$ python3 -q
>>> import numpy as np
>>> np.set_printoptions(precision=2, suppress=True, linewidth=120)
>>> m1 = np.load("data.npy")
>>> m1
array([[20,  0,  0],
       [ 1, -8,  0],
       [ 1,  0,  0]])
>>> np.unique(m1.round(6), axis=0).shape
(3, 3)
>>> round(np.trace(np.linalg.pinv(m1) @ m1), 2)
np.float64(2.0)
>>> rng = np.random.default_rng(201066)
>>> F = (rng.random((4, 4)) < 0.3) + np.eye(4)
>>> F /= F.sum(axis=1, keepdims=True)
>>> print(F)
[[0.5  0.   0.5  0.  ]
 [0.33 0.33 0.33 0.  ]
 [0.5  0.   0.5  0.  ]
 [0.   0.5  0.   0.5 ]]
>>> Uu, sv, vt = np.linalg.svd(F)
>>> evecs = vt[:(sv > 1e-8).sum()]
>>> x0 = F[1] + 4 * F[0] + rng.integers(2) * np.eye(4)[0]
>>> print(x0)
[2.33 0.33 2.33 0.  ]
>>> round(float(np.linalg.norm(x0 - evecs.T @ evecs @ x0)), 2)
0.0
>>> np.allclose(evecs.T @ evecs @ x0, x0)
True
>>> np.round(evecs.T @ evecs, 2) + 0
array([[0.5, 0. , 0.5, 0. ],
       [0. , 1. , 0. , 0. ],
       [0.5, 0. , 0.5, 0. ],
       [0. , 0. , 0. , 1. ]])
>>> arr = np.array([[-0.5, 0.0, -0.3],
...     [0.6, -0.3, 0.6],
...     [-0.2, -1.4, 0.4],
...     [0.5, 0.9, 1.6],
...     [1.9, 1.6, -1.1],
...     [-0.3, 0.2, -0.1],
...     [-0.1, 1.2, -0.9],
...     [0.3, 0.2, 2.6],
...     [-0.5, -0.7, 0.6],
...     [-1.2, 1.3, -1.6],
...     [-0.9, 2.0, 0.8],
...     [0.5, -0.7, -0.5],
...     [0.2, 1.4, 0.2],
...     [0.0, -0.5, -1.8],
...     [-0.8, 0.6, -0.9],
...     [1.1, -0.7, -0.2],
...     [0.3, -0.1, -0.4],
...     [0.1, 1.2, -0.8],
...     [0.4, -0.1, 0.8],
...     [-0.3, 0.6, 1.7],
...     [-0.9, -0.5, -0.5],
...     [-0.4, -0.7, 0.5],
...     [0.3, -2.2, 1.1]])
>>> arr[9] *= 3
>>> arr
array([[-0.5,  0. , -0.3],
       [ 0.6, -0.3,  0.6],
       [-0.2, -1.4,  0.4],
       [ 0.5,  0.9,  1.6],
       [ 1.9,  1.6, -1.1],
       [-0.3,  0.2, -0.1],
       [-0.1,  1.2, -0.9],
       [ 0.3,  0.2,  2.6],
       [-0.5, -0.7,  0.6],
       [-3.6,  3.9, -4.8],
       [-0.9,  2. ,  0.8],
       [ 0.5, -0.7, -0.5],
       [ 0.2,  1.4,  0.2],
       [ 0. , -0.5, -1.8],
       [-0.8,  0.6, -0.9],
       [ 1.1, -0.7, -0.2],
       [ 0.3, -0.1, -0.4],
       [ 0.1,  1.2, -0.8],
       [ 0.4, -0.1,  0.8],
       [-0.3,  0.6,  1.7],
       [-0.9, -0.5, -0.5],
       [-0.4, -0.7,  0.5],
       [ 0.3, -2.2,  1.1]])
>>> x0 = np.array([1, 0, 3])
>>> (arr @ x0).argmax()
np.int64(7)
>>> arr * x0
array([[ -0.5,   0. ,  -0.9],
       [  0.6,  -0. ,   1.8],
       [ -0.2,  -0. ,   1.2],
       [  0.5,   0. ,   4.8],
       [  1.9,   0. ,  -3.3],
       [ -0.3,   0. ,  -0.3],
       [ -0.1,   0. ,  -2.7],
       [  0.3,   0. ,   7.8],
       [ -0.5,  -0. ,   1.8],
       [ -3.6,   0. , -14.4],
       [ -0.9,   0. ,   2.4],
       [  0.5,  -0. ,  -1.5],
       [  0.2,   0. ,   0.6],
       [  0. ,  -0. ,  -5.4],
       [ -0.8,   0. ,  -2.7],
       [  1.1,  -0. ,  -0.6],
       [  0.3,  -0. ,  -1.2],
       [  0.1,   0. ,  -2.4],
       [  0.4,  -0. ,   2.4],
       [ -0.3,   0. ,   5.1],
       [ -0.9,  -0. ,  -1.5],
       [ -0.4,  -0. ,   1.5],
       [  0.3,  -0. ,   3.3]])
>>> arr @ np.ones(3)
array([-0.8,  0.9, -1.2,  3. ,  2.4, -0.2,  0.2,  3.1, -0.6, -4.5,  1.9, -0.7,  1.8, -2.3, -1.1,  0.2, -0.2,  0.5,
        1.1,  2. , -1.9, -0.6, -0.8])
>>> np.einsum("ij,j->i", arr, x0)
array([ -1.4,   2.4,   1. ,   5.3,  -1.4,  -0.6,  -2.8,   8.1,   1.3, -18. ,   1.5,  -1. ,   0.8,  -5.4,  -3.5,   0.5,
        -0.9,  -2.3,   2.8,   4.8,  -2.4,   1.1,   3.6])
>>> (arr * x0).sum(axis=1)
array([ -1.4,   2.4,   1. ,   5.3,  -1.4,  -0.6,  -2.8,   8.1,   1.3, -18. ,   1.5,  -1. ,   0.8,  -5.4,  -3.5,   0.5,
        -0.9,  -2.3,   2.8,   4.8,  -2.4,   1.1,   3.6])
>>> arr @ np.eye(3)[2]
array([-0.3,  0.6,  0.4,  1.6, -1.1, -0.1, -0.9,  2.6,  0.6, -4.8,  0.8, -0.5,  0.2, -1.8, -0.9, -0.2, -0.4, -0.8,
        0.8,  1.7, -0.5,  0.5,  1.1])
>>> np.sign((arr @ x0).round(6))
array([-1.,  1.,  1.,  1., -1., -1., -1.,  1.,  1., -1.,  1., -1.,  1., -1., -1.,  1., -1., -1.,  1.,  1., -1.,  1.,
        1.])
>>> x0 = np.array([-2, 1, 4])
>>> y = arr @ x0
>>> np.linalg.lstsq(arr, y)[0]
array([-2.,  1.,  4.])
>>> np.round(np.linalg.pinv(arr) @ arr, 2) + 0
array([[1., 0., 0.],
       [0., 1., 0.],
       [0., 0., 1.]])
>>> print(np.linalg.solve(arr.T @ arr, arr.T @ y))
[-2.  1.  4.]
>>> y = y + 0.3 * rng.normal(size=23)
>>> y.round(2) + 0
array([ 0.  ,  0.84,  0.46,  6.16, -6.33, -0.45, -2.61, 10.48,  2.37, -7.83,  6.04, -3.4 ,  1.55, -7.55, -1.54, -3.31,
       -2.16, -2.06,  2.62,  7.69, -0.8 ,  2.38,  1.79])
>>> coef, *_ = np.linalg.lstsq(arr, y)
>>> print([round(float(np.linalg.norm(np.linalg.solve(arr.T @ arr + lam * np.eye(3), arr.T @ y))), 2) for lam in (0, 1, 10, 100)])
[4.41, 4.18, 2.93, 0.89]
>>> print(coef.round())
[-2.  1.  4.]
>>> print(round(float(np.linalg.norm(y - arr @ coef)), 2))
1.58
>>> print(np.round(arr.T @ (y - arr @ coef), 2) + 0)
[0. 0. 0.]
>>> X = np.load("dump.npy")
>>> X
array([[-0.93, -0.19, -0.16,  0.29],
       [ 0.26, -0.94, -0.05,  0.22],
       [ 0.  , -0.08, -0.85, -0.52],
       [ 0.26,  0.29, -0.5 ,  0.77]])
>>> m1 @ m1
array([[400,   0,   0],
       [ 12,  64,   0],
       [ 20,   0,   0]])
>>> round(np.abs(np.linalg.eigvals(m1)).max(), 2)
np.float64(20.0)
>>> np.round(np.linalg.det(m1), 2)
np.float64(0.0)
>>> np.allclose(m1 @ m1.T, m1.T @ m1)
False
>>> (m1 - m1.T) / 2
array([[ 0. , -0.5, -0.5],
       [ 0.5,  0. ,  0. ],
       [ 0.5,  0. ,  0. ]])
>>> f = np.array([-9, 5])
>>> print(np.convolve(X[2], f))
[ 0.    0.73  7.24  0.43 -2.6 ]
>>> print(np.array([np.convolve(row, f, "same") for row in X]))
[[ 8.34 -2.96  0.48 -3.35]
 [-2.38  9.75 -4.25 -2.26]
 [ 0.    0.73  7.24  0.43]
 [-2.38 -1.25  5.93 -9.46]]
>>> np.polyval(f, X[2])
array([ 5.  ,  5.73, 12.65,  9.68])
>>> M2 = np.linalg.inv(X)
>>> np.round(np.linalg.inv(M2), 2) + 0
array([[-0.93, -0.19, -0.16,  0.29],
       [ 0.26, -0.94, -0.05,  0.22],
       [ 0.  , -0.08, -0.85, -0.52],
       [ 0.26,  0.29, -0.5 ,  0.77]])
>>> M2.round(2) + 0
array([[-0.93,  0.26,  0.  ,  0.26],
       [-0.19, -0.94, -0.08,  0.29],
       [-0.16, -0.05, -0.85, -0.5 ],
       [ 0.29,  0.22, -0.52,  0.77]])
>>> np.round(np.linalg.det(X) * np.linalg.det(M2), 2)
np.float64(1.0)
>>> np.round(X @ M2, 2) + 0
array([[1., 0., 0., 0.],
       [0., 1., 0., 0.],
       [0., 0., 1., 0.],
       [0., 0., 0., 1.]])
>>> np.round(np.linalg.det(X[::-1]), 2)
np.float64(-1.0)
>>> np.round(np.linalg.eigvals(X).sum().real, 2)
np.float64(-1.94)
>>> np.linalg.eigvals(X)
array([ 1.  +0.j  , -0.97+0.24j, -0.97-0.24j, -1.  +0.j  ])
>>> print(np.round(np.einsum("ij,ji->", X, X), 2))
3.77
>>> K = np.array([[0, 0, 0, 0],
...     [-1, -9, 0, 15],
...     [4, -10, 12, 2],
...     [11, 8, 2, 7],
...     [-4, -9, 4, 1],
...     [-4, -9, 4, 1],
...     [8, -10, 10, 9],
...     [0, 0, 0, 0],
...     [0, 0, 0, 0],
...     [0, -9, 2, 8],
...     [8, -1, 8, 1]])
>>> Xs = (K - K.mean(axis=0)) / K.std(axis=0)
>>> np.argwhere(np.abs(Xs) > 2)
array([[1, 3],
       [3, 1]])
>>> Xs.std(axis=0)
array([1., 1., 1., 1.])
>>> coef = np.linalg.lstsq(np.delete(Xs, 0, axis=1), Xs[:, 0])[0]
>>> round(1 - np.var(Xs[:, 0] - np.delete(Xs, 0, axis=1) @ coef), 2)
np.float64(0.96)
>>> np.abs(coef).argmax()
np.int64(0)
>>> labels = rng.permutation(4)
>>> M2 = K[:, labels] * rng.choice([-1, 1], 4)
>>> M2
array([[  0,   0,   0,   0],
       [  1,  -9, -15,   0],
       [ -4, -10,  -2, -12],
       [-11,   8,  -7,  -2],
       [  4,  -9,  -1,  -4],
       [  4,  -9,  -1,  -4],
       [ -8, -10,  -9, -10],
       [  0,   0,   0,   0],
       [  0,   0,   0,   0],
       [  0,  -9,  -8,  -2],
       [ -8,  -1,  -1,  -8]])
>>> Uu, _, vt = np.linalg.svd(K.T @ M2)
>>> np.round(Uu @ vt, 2) + 0
array([[-1.,  0.,  0.,  0.],
       [ 0.,  1.,  0.,  0.],
       [ 0.,  0.,  0., -1.],
       [ 0.,  0., -1.,  0.]])
>>> hat = M2 @ np.linalg.solve(M2.T @ M2, M2.T)
>>> round(np.trace(hat), 2)
np.float64(4.0)
>>> hat @ M2[:, 1]
array([  0.,  -9., -10.,   8.,  -9.,  -9., -10.,   0.,   0.,  -9.,  -1.])
>>> np.round(np.linalg.eigvalsh(hat), 2) + 0
array([0., 0., 0., 0., 0., 0., 0., 1., 1., 1., 1.])
>>> Xs = K - K.mean(axis=0)
>>> evecs = np.linalg.svd(Xs)[2][:3]
>>> M2 = Xs - Xs @ evecs.T @ evecs
>>> np.linalg.norm(M2, axis=1).round(6).argmax()
np.int64(9)
>>> A = np.array([[0.0, 8.0, 0.0], [-7.0, 5.0, 0.0], [0.0, 0.0, -3.0]])
>>> f = np.array([-3, -8])
>>> np.correlate(A[1], A[0], "full")
array([  0., -56.,  40.,   0.,   0.])
>>> np.polyval(f, A[1])
array([ 13., -23.,  -8.])
>>> np.array([np.convolve(row, f, "same") for row in A])
array([[  0., -24., -64.],
       [ 21.,  41., -40.],
       [  0.,   0.,   9.]])
>>> np.convolve(A[1], f)
array([ 21.,  41., -40.,   0.])
>>> print(np.cross(A[1, :3], A[0, :3]))
[  0.   0. -56.]
>>> hat = np.triu(np.array([[2, -2, 0], [-1, 0, 2], [1, 0, 2]]), 1) + np.eye(3)
>>> M2 = hat @ A @ np.linalg.inv(hat)
>>> np.round(np.linalg.det(M2), 2)
np.float64(-168.0)
>>> print(np.poly(M2))
[  1.  -2.  41. 168.]
>>> np.linalg.matrix_rank(M2)
np.int64(3)
>>> hat @ A - A @ hat
array([[ 14., -10., -16.],
       [  0., -14., -16.],
       [  0.,   0.,   0.]])
>>> M2 = np.array([[1, 1, 1, -2], [-1, 3, 1, 0]])
>>> data = M2.T @ M2
>>> data
array([[ 2, -2,  0, -2],
       [-2, 10,  4, -2],
       [ 0,  4,  2, -2],
       [-2, -2, -2,  4]])
>>> def softmax(z):
...     e = np.exp(z - z.max(axis=-1, keepdims=True))
...     return e / e.sum(axis=-1, keepdims=True)
... 
>>> softmax(data[0] + 4)
array([0.85, 0.02, 0.12, 0.02])
>>> np.round(softmax(10 * data[0]), 2) + 0
array([1., 0., 0., 0.])
>>> softmax(data[0])
array([0.85, 0.02, 0.12, 0.02])
>>> scores = data @ data.T / np.sqrt(4)
>>> np.round(softmax(scores + np.triu(np.full(scores.shape, -np.inf), 1)), 2) + 0
array([[1., 0., 0., 0.],
       [0., 1., 0., 0.],
       [0., 1., 0., 0.],
       [0., 0., 0., 1.]])
>>> np.round(softmax(scores)[0] @ data, 2) + 0
array([ 2., -2.,  0., -2.])
>>> np.round(softmax(scores), 2) + 0
array([[1., 0., 0., 0.],
       [0., 1., 0., 0.],
       [0., 1., 0., 0.],
       [0., 0., 0., 1.]])
>>> softmax(scores).round(6).argmax(axis=1)
array([0, 1, 1, 3])
>>> Uu, sv, vt = np.linalg.svd(data)
>>> np.argmax(sv[:-1] / (sv[1:] + 1e-6)) + 1
np.int64(2)
>>> M2 = Uu[:, :2] @ np.diag(sv[:2]) @ vt[:2]
>>> np.round(np.linalg.norm(data - M2, 2), 2), np.round(sv[2], 2)
(np.float64(0.0), np.float64(0.0))
>>> round(np.linalg.norm(data - M2) / np.linalg.norm(data), 2)
np.float64(0.0)
>>> round(float(np.abs(data - M2).max()), 2)
0.0
>>> M2.round(2) + 0
array([[ 2., -2.,  0., -2.],
       [-2., 10.,  4., -2.],
       [ 0.,  4.,  2., -2.],
       [-2., -2., -2.,  4.]])
>>> np.linalg.matrix_rank(M2)
np.int64(2)
>>> J = np.load("test8.npy")
>>> J
array([[ 3.05,  6.04,  9.04],
       [ 2.99,  6.06,  8.97],
       [ 2.96,  6.01,  9.01],
       [ 2.95,  6.06,  9.03],
       [ 1.05,  4.06, -2.01],
       [ 0.97,  3.97, -2.01],
       [ 0.97,  4.04, -2.01],
       [ 1.01,  4.01, -2.  ],
       [ 8.99,  0.96, -2.04],
       [ 9.  ,  0.98, -2.02],
       [ 9.  ,  1.05, -1.98],
       [ 8.96,  0.98, -2.03]])
>>> dist = np.linalg.norm(J[:, None] - J[None], axis=-1)
>>> dist.shape
(12, 12)
>>> print(dist[10])
[13.48 13.46 13.49 13.52  8.5   8.54  8.57  8.52  0.11  0.08  0.    0.09]
>>> dist[:5, :5]
array([[ 0.  ,  0.09,  0.1 ,  0.1 , 11.4 ],
       [ 0.09,  0.  ,  0.07,  0.07, 11.33],
       [ 0.1 ,  0.07,  0.  ,  0.05, 11.35],
       [ 0.1 ,  0.07,  0.05,  0.  , 11.38],
       [11.4 , 11.33, 11.35, 11.38,  0.  ]])
>>> np.linalg.norm(J - J.mean(axis=0), axis=1)
array([7.85, 7.8 , 7.83, 7.86, 4.93, 4.98, 4.99, 4.95, 6.55, 6.54, 6.49, 6.51])
>>> print(np.linalg.matrix_rank(dist ** 2))
5
>>> (dist + 1e9 * np.eye(12)).round(6).argmin(axis=1)
array([1, 2, 3, 2, 7, 7, 7, 6, 9, 8, 9, 8])
>>> dist[10].round(6).argsort(kind="stable")[:4]
array([10,  9, 11,  8])
>>> dist.mean(axis=1).argmax()
np.int64(3)
